% python3 -q
>>> import numpy as np
>>> import numpy.linalg as la
>>> np.set_printoptions(suppress=True, linewidth=100)
>>> def rd(a):
...     return np.round(a, 3) + 0
... 
>>> sv = 3 * 0.7 ** np.arange(5)
>>> O, _ = la.qr(np.array([[-0.4, -0.5, 0.4, 1.5, 0.1],
...     [-1.4, 0.8, -0.2, -1.3, 0.0],
...     [-0.4, -0.3, -0.2, 0.3, -1.3],
...     [-0.9, 1.2, -0.7, 0.3, 0.5],
...     [1.1, -0.8, -0.6, -0.1, -1.1]]))
>>> rng = np.random.default_rng(7822)
>>> E = rng.normal(size=(14, 5)) * sv @ O
>>> print(rd(E))
[[-1.154  3.047  2.169 -2.807  4.132]
 [-1.334 -1.113  0.836  1.434  4.502]
 [-2.292  1.875 -1.256 -1.243  0.315]
 [ 0.783  2.478  2.112 -1.52   1.891]
 [-3.204  3.899 -0.499 -2.626  3.628]
 [ 2.187 -2.535  0.219 -2.399 -0.013]
 [ 3.112 -4.963 -0.701  2.603 -3.188]
 [ 2.029 -1.77  -0.968  0.8   -2.965]
 [ 0.765 -1.334  0.071  2.099  0.866]
 [ 0.068  0.822  2.113 -4.279  1.156]
 [-1.685 -0.024  0.121 -0.926  0.779]
 [-1.222  0.528 -1.012  0.356 -0.504]
 [-0.692 -2.072  1.534 -0.451  1.211]
 [-1.783  4.431  1.116 -3.15   4.34 ]]
>>> C = E[[9, 10]].astype(float)
>>> for _ in range(3):
...     lab = la.norm(E[:, None] - C, axis=-1).argmin(axis=1)
...     C = np.array([E[lab == j].mean(axis=0) for j in range(2)])
... 
>>> print(lab)
[0 1 1 0 0 1 1 1 1 0 1 1 1 0]
>>> print(rd(C[1] - C[0]))
[ 1.155 -4.203 -1.531  3.129 -2.918]
>>> f, v = E[1], E[4]
>>> print(rd(f @ f))
26.04
>>> pr = (f @ v) / (f @ f) * f
>>> print(rd(la.norm(f + v) ** 2 + la.norm(f - v) ** 2))
143.629
>>> cen = E - E.mean(axis=0)
>>> V = la.svd(cen)[2][:1]
>>> out = cen - cen @ V.T @ V
>>> print(rd(np.cov(cen @ V.T, rowvar=False)))
16.084
>>> print(rd(out.std(axis=0)))
[1.078 0.892 1.052 1.328 1.151]
>>> print(rd((cen @ V.T).std(axis=0)))
[3.865]
>>> cov = np.cov(E, rowvar=False)
>>> print(rd(np.corrcoef(E[:, 2], E[:, 0])[0, 1]))
-0.038
>>> cov = E.T @ E
>>> print(rd(la.svd(E, compute_uv=False) ** 2))
[233.312  41.12   37.024  13.302   4.225]
>>> print(rd(la.eigvalsh(cov)[::-1]))
[233.312  41.12   37.024  13.302   4.225]
>>> print(rd(np.trace(cov)), rd((E ** 2).sum()))
328.983 328.983
>>> m1 = np.loadtxt("dump.csv", delimiter=",")
>>> print(m1)
[[-1.8 -0.5 -3.6  1.1  0.1 -0.1]
 [ 2.1  1.2  0.   0.3  0.1  1.8]
 [ 0.1 -0.2 -2.4 -1.   0.4  0.4]
 [ 1.3  2.   1.8 -0.5 -0.8 -0.9]
 [ 0.7 -0.1 -2.1  0.2 -1.1 -0.3]]
>>> cov = m1.T @ m1
>>> print(la.matrix_rank(cov))
5
>>> print(rd(la.svd(m1, compute_uv=False) ** 2))
[31.919 10.585  4.746  2.387  1.243]
>>> print((m1 @ m1.T).shape)
(5, 5)
>>> print(np.allclose(cov, cov.T))
True
>>> M = np.load("case13.npy")
>>> print(M)
[[ 2  2  2  2]
 [ 3  2  4  2]
 [ 4  3  4  3]
 [ 5  4  4  4]
 [ 5  6  4  5]
 [ 5  7  4  7]
 [ 6  9  6  9]
 [ 8 10  8 10]
 [ 8 12  8 12]
 [10 13  8 13]
 [11 13  8 13]
 [13 14  9 14]
 [15 15 10 14]
 [15 16 11 15]
 [16 18 12 17]
 [18 18 13 17]
 [18 18 13 19]
 [18 20 15 21]
 [19 20 17 23]
 [20 20 19 24]
 [22 22 19 24]
 [23 23 21 24]
 [25 25 21 25]
 [27 26 22 25]
 [27 27 24 25]
 [28 29 26 26]]
>>> cen = (M - M.mean(axis=0)) / M.std(axis=0)
>>> print(rd(cen.std(axis=0)))
[1. 1. 1. 1.]
>>> print(np.argwhere(np.abs(cen) > 2))
[[25  2]]
>>> b = la.lstsq(np.delete(cen, 2, axis=1), cen[:, 2])[0]
>>> print(rd(1 - np.var(cen[:, 2] - np.delete(cen, 2, axis=1) @ b)))
0.963
>>> x0 = np.array([-1, 0, -1, 0])
>>> target = M @ x0
>>> print(rd(la.lstsq(M, target)[0]))
[-1.  0. -1.  0.]
>>> target = target + 0.02 * rng.normal(size=26)
>>> print(rd(target))
[ -3.952  -6.982  -7.974  -8.975  -9.008  -9.017 -11.969 -16.012 -16.004 -18.005 -18.989 -22.018
 -24.967 -26.025 -27.989 -31.032 -31.027 -32.987 -36.027 -38.978 -41.029 -43.983 -45.98  -48.941
 -50.968 -54.003]
>>> b, *_ = la.lstsq(M, target)
>>> print(rd(la.norm(target - M @ b)))
0.118
>>> print(b.round())
[-1. -0. -1. -0.]
>>> print(rd(b))
[-0.999  0.    -0.996 -0.004]
>>> out = np.c_[M[:, :2] @ np.array([[1, 3], [3, 4]]), np.array([-3, 3, 1, -1, 3, -2, -1, 2, -3, -1, 0, 1, 2, 3, -2, -1, -1, -2, 3, 1, 3, -1, 2, 1, 1, 0])]
>>> print(out)
[[  8  14  -3]
 [  9  17   3]
 [ 13  24   1]
 [ 17  31  -1]
 [ 23  39   3]
 [ 26  43  -2]
 [ 33  54  -1]
 [ 38  64   2]
 [ 44  72  -3]
 [ 49  82  -1]
 [ 50  85   0]
 [ 55  95   1]
 [ 60 105   2]
 [ 63 109   3]
 [ 70 120  -2]
 [ 72 126  -1]
 [ 72 126  -1]
 [ 78 134  -2]
 [ 79 137   3]
 [ 80 140   1]
 [ 88 154   3]
 [ 92 161  -1]
 [100 175   2]
 [105 185   1]
 [108 189   1]
 [115 200   0]]
>>> print(rd(la.norm(out - M @ la.lstsq(M, out)[0], axis=0)))
[0.    0.    8.896]
>>> x0 = np.array([3, 2, 0, -3])
>>> target = M @ x0
>>> b, lr = np.zeros(4), 1 / la.norm(M, 2) ** 2
>>> for i in range(5):
...     b -= lr * M.T @ (M @ b - target)
...     if i % 1 == 0: print(i, round(la.norm(M @ b - target), 3))
... 
0 29.817
1 29.762
2 29.708
3 29.654
4 29.6
>>> print(rd(b))
[0.526 0.526 0.433 0.494]
>>> print(rd(la.cond(M)))
43.086
>>> out = M / np.sqrt((M ** 2).mean(axis=1, keepdims=True))
>>> print(rd(la.norm(out, axis=1)))
[2. 2. 2. 2. 2. 2. 2. 2. 2. 2. 2. 2. 2. 2. 2. 2. 2. 2. 2. 2. 2. 2. 2. 2. 2. 2.]
>>> print(la.matrix_rank(M - M.mean(axis=1, keepdims=True)))
3
>>> print(M - M.mean(axis=1, keepdims=True))
[[ 0.    0.    0.    0.  ]
 [ 0.25 -0.75  1.25 -0.75]
 [ 0.5  -0.5   0.5  -0.5 ]
 [ 0.75 -0.25 -0.25 -0.25]
 [ 0.    1.   -1.    0.  ]
 [-0.75  1.25 -1.75  1.25]
 [-1.5   1.5  -1.5   1.5 ]
 [-1.    1.   -1.    1.  ]
 [-2.    2.   -2.    2.  ]
 [-1.    2.   -3.    2.  ]
 [-0.25  1.75 -3.25  1.75]
 [ 0.5   1.5  -3.5   1.5 ]
 [ 1.5   1.5  -3.5   0.5 ]
 [ 0.75  1.75 -3.25  0.75]
 [ 0.25  2.25 -3.75  1.25]
 [ 1.5   1.5  -3.5   0.5 ]
 [ 1.    1.   -4.    2.  ]
 [-0.5   1.5  -3.5   2.5 ]
 [-0.75  0.25 -2.75  3.25]
 [-0.75 -0.75 -1.75  3.25]
 [ 0.25  0.25 -2.75  2.25]
 [ 0.25  0.25 -1.75  1.25]
 [ 1.    1.   -3.    1.  ]
 [ 2.    1.   -3.    0.  ]
 [ 1.25  1.25 -1.75 -0.75]
 [ 0.75  1.75 -1.25 -1.25]]
